$ python -q
>>> import numpy as np
>>> np.set_printoptions(precision=2, suppress=True, linewidth=120)
>>> def tidy(a):
...     return np.round(a, 2) + 0
... 
>>> m1 = np.load("case15.npy")
>>> tidy(m1)
array([[ 0.15,  0.49, -0.4 , -0.76],
       [ 0.49,  0.72,  0.23,  0.44],
       [-0.4 ,  0.23,  0.81, -0.36],
       [-0.76,  0.44, -0.36,  0.32]])
>>> # symmetric, so the eigenvalues are real
>>> vals, vecs = np.linalg.eigh(m1)
>>> x = np.array([1, 1, 2, 2])
>>> tidy(vecs * np.maximum(vals, 0) @ vecs.T)
array([[ 0.58,  0.25, -0.2 , -0.38],
       [ 0.25,  0.86,  0.12,  0.22],
       [-0.2 ,  0.12,  0.9 , -0.18],
       [-0.38,  0.22, -0.18,  0.66]])
>>> np.all(np.linalg.eigvalsh(m1) > 0)
np.False_
>>> tidy(np.linalg.eigvalsh(m1).min())
np.float64(-1.0)
>>> tidy(np.linalg.norm(m1, 2))
np.float64(1.0)
>>> tidy(np.linalg.norm(m1, axis=0))
array([1., 1., 1., 1.])
>>> tidy(np.linalg.norm(m1, axis=1))
array([1., 1., 1., 1.])
>>> tidy(m1[3] @ m1[0])
np.float64(0.0)
>>> tidy(np.linalg.norm(m1[3], 1)), tidy(np.linalg.norm(m1[3], np.inf))
(np.float64(1.88), np.float64(0.76))
>>> x = np.array([-3, 0, 3, 2])
>>> 4 - np.linalg.matrix_rank(m1 - np.eye(4), tol=1e-8)
np.int64(3)
>>> tidy(m1.T @ (m1 @ x))
array([-3.,  0.,  3.,  2.])
>>> tidy(np.linalg.norm(x)), tidy(np.linalg.norm(m1 @ x))
(np.float64(4.69), np.float64(4.69))
>>> tidy(np.linalg.det(m1))
np.float64(-1.0)
>>> feats = np.loadtxt("run9.csv", delimiter=",")
>>> feats
array([[  0.13,  -4.96,   0.52, -13.16,   3.85],
       [  4.73,   0.52,   6.46,  -1.48,  -5.43],
       [  7.16, -11.14,   6.75,   3.82,  12.15]])
>>> u, v = feats[1], feats[2]
>>> tidy(u @ v)
np.float64(0.05)
>>> pr = (u @ v) / (u @ u) * u
>>> tidy(pr)
array([0., 0., 0., 0., 0.])
>>> tidy(np.linalg.norm(u + v) ** 2 + np.linalg.norm(u - v) ** 2)
np.float64(958.39)
>>> tidy(v - pr)
array([  7.16, -11.14,   6.75,   3.82,  12.15])
>>> np.count_nonzero(feats)
np.int64(15)
>>> feats.shape
(3, 5)
>>> np.zeros(3, 5)
Traceback (most recent call last):
  File "<python-input-31>", line 1, in <module>
    np.zeros(3, 5)
    ~~~~~~~~^^^^^^
TypeError: Cannot interpret '5' as a data type
>>> tidy(np.linalg.norm(feats))
np.float64(26.31)
>>> feats[:, 5]
Traceback (most recent call last):
  File "<python-input-33>", line 1, in <module>
    feats[:, 5]
    ~~~~~^^^^^^
IndexError: index 5 is out of bounds for axis 1 with size 5
>>> np.linalg.rank(feats)
Traceback (most recent call last):
  File "<python-input-34>", line 1, in <module>
    np.linalg.rank(feats)
    ^^^^^^^^^^^^^^
AttributeError: module 'numpy.linalg' has no attribute 'rank'
>>> tidy(feats.mean(axis=0))
array([ 4.01, -5.19,  4.58, -3.61,  3.52])
>>> np.linalg.matrix_rank(feats)
np.int64(3)
>>> Uu, sig = np.linalg.svd(feats)
Traceback (most recent call last):
  File "<python-input-37>", line 1, in <module>
    Uu, sig = np.linalg.svd(feats)
    ^^^^^^^
ValueError: too many values to unpack (expected 2)
>>> Uu, sig, Vh = np.linalg.svd(feats, full_matrices=False)
>>> tidy(np.sqrt((sig ** 2).sum())), tidy(np.linalg.norm(feats))
(np.float64(26.31), np.float64(26.31))
>>> Uu.shape, sig.shape, Vh.shape
((3, 3), (3,), (3, 5))
>>> np.allclose(Uu * sig @ Vh, feats)
True
>>> np.abs(Uu[:, 0]).round(6).argmax()
np.int64(2)
>>> tidy(Uu.T @ Uu)
array([[1., 0., 0.],
       [0., 1., 0.],
       [0., 0., 1.]])
>>> tidy(sig / sig[0])
array([1.  , 0.7 , 0.49])
>>> tidy(sig)
array([20. , 14. ,  9.8])
>>> tidy(Vh @ Vh.T)
array([[1., 0., 0.],
       [0., 1., 0.],
       [0., 0., 1.]])
>>> tidy(np.cumsum(sig ** 2) / np.sum(sig ** 2))
array([0.58, 0.86, 1.  ])
>>> arr = np.array([[5, 1, 2, 3],
...     [2, 4, -4, -4],
...     [4, 5, -4, -5],
...     [7, 5, -2, -1],
...     [11, 10, -6, -6],
...     [0, 0, 0, 0],
...     [7, 5, -2, -1],
...     [2, -4, -2, 5],
...     [4, 5, -4, -5],
...     [2, 4, -4, -4],
...     [0, 0, 0, 0],
...     [11, 10, -6, -6]])
>>> # rows 3 and 6 are equal
>>> z = arr[:, 0] > np.median(arr[:, 0])
>>> u = arr[z].mean(axis=0) - arr[~z].mean(axis=0)
>>> tidy(u)
array([ 6.2 ,  4.2 , -0.23, -0.34])
>>> (((arr - arr.mean(axis=0)) @ u > 0) == z).mean()
np.float64(0.75)
>>> z.astype(int)
array([1, 0, 0, 1, 1, 0, 1, 0, 0, 0, 0, 1])
>>> x = np.array([-1, -1, 0, -2])
>>> rhs = arr @ x
>>> c, lr = np.zeros(4), 1 / np.linalg.norm(arr, 2) ** 2
>>> for i in range(250):
...     c -= lr * arr.T @ (arr @ c - rhs)
...     if i % 50 == 0: print(i, round(np.linalg.norm(arr @ c - rhs), 2))
... 
0 17.61
50 1.19
100 1.14
150 1.09
200 1.05
>>> tidy(np.linalg.cond(arr))
np.float64(35.91)
>>> data = np.abs(np.array([[4, 7, 4], [9, 5, 9], [9, 5, 3]])) + np.eye(3)
>>> data = data / data.sum(axis=1, keepdims=True)
>>> tidy(data)
array([[0.31, 0.44, 0.25],
       [0.38, 0.25, 0.38],
       [0.5 , 0.28, 0.22]])
>>> # a transition matrix
>>> O = data.astype(float).copy()
>>> for j in range(3):
...     O[:, j] -= O[:, :j] @ (O[:, :j].T @ O[:, j])
...     O[:, j] /= np.linalg.norm(O[:, j])
... 
>>> tidy(O.T @ data)
array([[0.7 , 0.53, 0.47],
       [0.  , 0.23, 0.07],
       [0.  , 0.  , 0.16]])
>>> rng = np.random.default_rng(75)
>>> z = rng.permutation(3)
>>> other = data[:, z] * rng.choice([-1, 1], 3)
>>> tidy(other)
array([[-0.25, -0.31,  0.44],
       [-0.38, -0.38,  0.25],
       [-0.22, -0.5 ,  0.28]])
>>> Uu, _, Vh = np.linalg.svd(data.T @ other)
>>> tidy(np.linalg.lstsq(data, other)[0])
array([[ 0., -1.,  0.],
       [ 0.,  0.,  1.],
       [-1.,  0.,  0.]])
>>> tidy(Uu @ Vh)
array([[ 0., -1.,  0.],
       [ 0.,  0.,  1.],
       [-1.,  0.,  0.]])
>>> blk = np.stack([other, -1 * other, other[::-1]])
>>> tidy(np.linalg.norm(blk, axis=(1, 2)))
array([1.04, 1.04, 1.04])
>>> np.linalg.matrix_rank(blk.reshape(3, -1))
np.int64(2)
>>> (blk @ other.T).shape
(3, 3, 3)
>>> tidy(np.linalg.det(blk))
array([ 0.03, -0.03, -0.03])
>>> blk.shape
(3, 3, 3)
>>> x = np.array([2, -3, 0])
>>> h1 = np.maximum(data @ x, 0)
>>> tidy(np.tanh(data @ x))
array([-0.6 ,  0.  ,  0.17])
>>> tidy(data.T @ h1)
array([0.08, 0.05, 0.04])
>>> tidy(data * (h1 > 1e-9)[:, None])
array([[0.  , 0.  , 0.  ],
       [0.  , 0.  , 0.  ],
       [0.5 , 0.28, 0.22]])
>>> tidy(h1)
array([0.  , 0.  , 0.17])
>>> other = np.array([[1.1, -1.1, -0.6, -0.1],
...     [-1.3, -0.8, -2.2, 0.2],
...     [0.3, -0.1, -0.4, 1.3],
...     [-1.1, 0.7, -2.2, -0.4],
...     [0.2, 0.8, -0.7, 0.2],
...     [1.3, 1.0, 0.3, 0.3]])
>>> Z = np.array([[1.1, 0.8, 1.1, 0.2, -1.0],
...     [0.6, 2.3, -0.9, -0.8, 0.0],
...     [0.9, 0.4, -2.2, 0.5, -0.2],
...     [0.0, -0.7, -0.6, 0.5, 0.9]])
>>> K = other @ Z
>>> tidy(K)
array([[ 0.01, -1.82,  3.58,  0.75, -1.07],
       [-3.89, -3.9 ,  4.01, -0.62,  1.92],
       [-0.09, -1.06,  0.52,  0.59,  0.95],
       [-2.77,  0.13,  3.24, -2.08,  1.18],
       [ 0.07,  1.58,  0.92, -0.85,  0.12],
       [ 2.3 ,  3.25, -0.31, -0.24, -1.09]])
>>> other = K / np.sqrt((K ** 2).mean(axis=1, keepdims=True))
>>> tidy(np.linalg.norm(other, axis=1))
array([2.24, 2.24, 2.24, 2.24, 2.24, 2.24])
>>> Uu, sig, Vh = np.linalg.svd(K)
>>> vecs = Vh[:(sig > 1e-8).sum()]
>>> x = K[3] + 5 * K[1] + rng.integers(2) * np.eye(5)[2]
>>> tidy(x)
array([-22.22, -19.37,  24.29,  -5.18,  10.78])
>>> tidy(np.diag(vecs.T @ vecs))
array([0.72, 0.83, 1.  , 0.45, 0.99])
>>> tidy(K.sum(axis=1))
array([ 1.45, -2.48,  0.91, -0.3 ,  1.84,  3.91])
>>> np.linalg.matrix_rank(K)
np.int64(4)
>>> tidy(K.mean(axis=0))
array([-0.73, -0.3 ,  1.99, -0.41,  0.34])
>>> np.zeros(6, 5)
Traceback (most recent call last):
  File "<python-input-100>", line 1, in <module>
    np.zeros(6, 5)
    ~~~~~~~~^^^^^^
TypeError: Cannot interpret '5' as a data type
>>> K[6]
Traceback (most recent call last):
  File "<python-input-101>", line 1, in <module>
    K[6]
    ~^^^
IndexError: index 6 is out of bounds for axis 0 with size 6
>>> tidy(np.abs(K).max())
np.float64(4.01)
